% python3 -q
>>> import numpy as np
>>> import numpy.linalg as la
>>> np.set_printoptions(precision=2, suppress=True, linewidth=160)
>>> rd = lambda a: np.round(a, 2) + 0
>>> X = np.loadtxt("m.csv", delimiter=",")
>>> X
array([[3., 1., 0.],
       [3., 3., 2.],
       [3., 1., 3.]])
>>> out = X / np.sqrt((X ** 2).mean(axis=1, keepdims=True))
>>> rd(out[1])
array([1.11, 1.11, 0.74])
>>> rd(X - X.mean(axis=1, keepdims=True))
array([[ 1.67, -0.33, -1.33],
       [ 0.33,  0.33, -0.67],
       [ 0.67, -1.33,  0.67]])
>>> la.matrix_rank(out) == la.matrix_rank(X)
np.True_
>>> rng = np.random.default_rng(446218)
>>> labels = rng.permutation(3)
>>> labels
array([0, 2, 1])
>>> out = X[labels][:, labels]
>>> np.trace(out)
np.float64(9.0)
>>> out
array([[3., 0., 1.],
       [3., 3., 1.],
       [3., 2., 3.]])
>>> rd(la.det(out)), rd(la.det(X[labels]))
(np.float64(18.0), np.float64(-18.0))
>>> rd(np.sort(np.abs(la.eigvals(out))))
array([1.78, 1.78, 5.69])
>>> np.allclose(out, X)
False
>>> f = np.array([3, 0, 0])
>>> out = X + np.outer(f, np.eye(3)[0])
>>> la.matrix_rank(out - X)
np.int64(1)
>>> rd(la.det(out) / la.det(X)), rd(1 + la.solve(X, f)[0])
(np.float64(2.17), np.float64(2.17))
>>> x0 = np.array([-1, 0, 3])
>>> target = X @ x0
>>> target
array([-3.,  3.,  6.])
>>> rd(la.solve(X.T, X[1]))
array([0., 1., 0.])
>>> rd(la.solve(X, X[:, 2]))
array([0., 0., 1.])
>>> rd(la.solve(X, -3 * target))
array([ 3.,  0., -9.])
>>> J = np.load("case18.npy")
>>> J
array([[ 2,  4,  4],
       [ 4, 10, 10],
       [ 4, 10, 10]])
>>> rd(np.trace(la.pinv(J) @ J))
np.float64(2.0)
>>> out = la.inv(X)
>>> rd(X @ out)
array([[1., 0., 0.],
       [0., 1., 0.],
       [0., 0., 1.]])
>>> rd(la.slogdet(X)[0])
np.float64(1.0)
>>> E = np.loadtxt("w.csv", delimiter=",")
>>> E
array([[ 0.02,  0.38,  0.06],
       [-0.01, -0.19, -0.03],
       [ 0.04,  0.76,  0.12],
       [ 0.2 ,  3.8 ,  0.6 ]])
>>> rd(np.trace(la.pinv(E) @ E))
np.float64(1.0)
>>> left, sv, VT = la.svd(E)
>>> rd(sv)
array([3.95, 0.  , 0.  ])
>>> out = left[:, :1] @ np.diag(sv[:1]) @ VT[:1]
>>> rd(la.norm(E - out) / la.norm(E))
np.float64(0.0)
>>> la.matrix_rank(E, rtol=0.05)
np.int64(1)
>>> f = np.array([3, 1])
>>> rd(np.correlate(E[1], E[2], "full"))
array([ 0.  , -0.03, -0.15, -0.03,  0.  ])
>>> rd(np.convolve(E[1], f))
array([-0.03, -0.58, -0.28, -0.03])
>>> np.cross(E[1, :3], E[2, :3])
array([0., 0., 0.])
>>> rd(np.polyval(f, E[1]))
array([0.97, 0.43, 0.91])
>>> r = la.matrix_rank(E)
>>> r
np.int64(1)
>>> ns = la.svd(E)[2][r:].T
>>> rd(E @ ns)
array([[0., 0.],
       [0., 0.],
       [0., 0.],
       [0., 0.]])
>>> ns.shape
(3, 2)
>>> [int(la.matrix_rank(np.delete(E, i, axis=0))) for i in range(4)]
[1, 1, 1, 1]
>>> K = np.eye(3, dtype=int)[rng.permutation(3)] * np.array([3, 3, 3])
>>> K
array([[0, 0, 3],
       [0, 3, 0],
       [3, 0, 0]])
>>> f = np.array([1, 0, 1])
>>> np.correlate(K[2], K[1], "full")
array([0, 9, 0, 0, 0])
>>> np.einsum("ij,ji->", X, X)
np.float64(37.0)
>>> rd(la.det(2 * X)), rd(la.det(X))
(np.float64(144.0), np.float64(18.0))
>>> rd(la.eigvals(X))
array([5.69+0.j  , 1.66+0.65j, 1.66-0.65j])
>>> np.einsum("ii->", X)
np.float64(9.0)
>>> rd(la.eigvals(X).sum().real)
np.float64(9.0)
>>> rd(la.det(X[::-1]))
np.float64(-18.0)
>>> Q, R = la.qr(K)
>>> Q
array([[ 0.,  0., -1.],
       [-0.,  1.,  0.],
       [-1., -0.,  0.]])
>>> np.all(la.eigvalsh(K) > 0)
np.False_
>>> th = rng.uniform(0, 2 * np.pi, 16)
>>> Q, _ = la.qr(np.array([[-0.8, -1.5], [1.3, -0.1], [-0.3, 0.8]]))
>>> A = 10 * np.c_[np.cos(th), np.sin(th)] @ Q.T
>>> rd(A)
array([[-7.26,  6.88, -0.08],
       [-8.9 , -0.25,  4.56],
       [-2.78, -7.82,  5.58],
       [-6.43, -4.94,  5.85],
       [ 0.72, -8.93,  4.44],
       [ 0.51, -8.9 ,  4.53],
       [-7.84, -2.92,  5.47],
       [ 6.49, -7.56,  0.83],
       [-0.1 , -8.79,  4.77],
       [ 9.1 , -0.92, -4.04],
       [-9.09,  0.77,  4.11],
       [-7.69,  6.38,  0.4 ],
       [ 7.95, -6.02, -0.72],
       [ 4.85, -8.48,  2.14],
       [-4.06,  8.74, -2.67],
       [ 1.2 , -8.98,  4.23]])
>>> left, sv, VT = la.svd(A)
>>> evecs = VT[:(sv > 1e-8).sum()]
>>> x0 = A[10] + -3 * A[1] + rng.integers(2) * np.eye(3)[2]
>>> rd(x0)
array([17.6 ,  1.53, -9.58])
>>> rd(la.norm(x0 - evecs.T @ evecs @ x0))
np.float64(0.0)
>>> la.matrix_rank(np.vstack([A, x0]))
np.int64(2)
>>> left, sv, VT = la.svd(A, full_matrices=False)
>>> rd(np.abs(VT[0]))
array([0.47, 0.85, 0.22])
>>> rd(left.T @ A @ VT.T)
array([[30.72,  0.  ,  0.  ],
       [ 0.  , 25.61,  0.  ],
       [ 0.  ,  0.  ,  0.  ]])
>>> np.sqrt((sv ** 2).sum()), rd(la.norm(A))
(np.float64(40.0), np.float64(40.0))
>>> np.allclose(left * sv @ VT, A)
True
>>> (sv > 1e-8).sum()
np.int64(2)
>>> x0 = np.array([2, -3, 0])
>>> h = np.maximum(A @ x0, 0)
>>> rd(h)
array([ 0.  ,  0.  , 17.89,  1.98, 28.24, 27.72,  0.  , 35.67, 26.17, 20.96,  0.  ,  0.  , 33.97, 35.14,  0.  , 29.35])
>>> np.flatnonzero(h > 1e-9)
array([ 2,  3,  4,  5,  7,  8,  9, 12, 13, 15])
>>> rd(np.maximum(A @ x0, 0) - np.maximum(-A @ x0, 0))
array([-35.15, -17.03,  17.89,   1.98,  28.24,  27.72,  -6.92,  35.67,  26.17,  20.96, -20.47, -34.51,  33.97,  35.14, -34.34,  29.35])
>>> rd(np.tanh(A @ x0))
array([-1.  , -1.  ,  1.  ,  0.96,  1.  ,  1.  , -1.  ,  1.  ,  1.  ,  1.  , -1.  , -1.  ,  1.  ,  1.  , -1.  ,  1.  ])
>>> rd(A.T @ h)
array([  867.32, -1933.78,   606.81])
>>> rd(A * (h > 1e-9)[:, None])
array([[ 0.  ,  0.  ,  0.  ],
       [ 0.  ,  0.  ,  0.  ],
       [-2.78, -7.82,  5.58],
       [-6.43, -4.94,  5.85],
       [ 0.72, -8.93,  4.44],
       [ 0.51, -8.9 ,  4.53],
       [ 0.  ,  0.  ,  0.  ],
       [ 6.49, -7.56,  0.83],
       [-0.1 , -8.79,  4.77],
       [ 9.1 , -0.92, -4.04],
       [ 0.  ,  0.  ,  0.  ],
       [ 0.  ,  0.  ,  0.  ],
       [ 7.95, -6.02, -0.72],
       [ 4.85, -8.48,  2.14],
       [ 0.  ,  0.  ,  0.  ],
       [ 1.2 , -8.98,  4.23]])
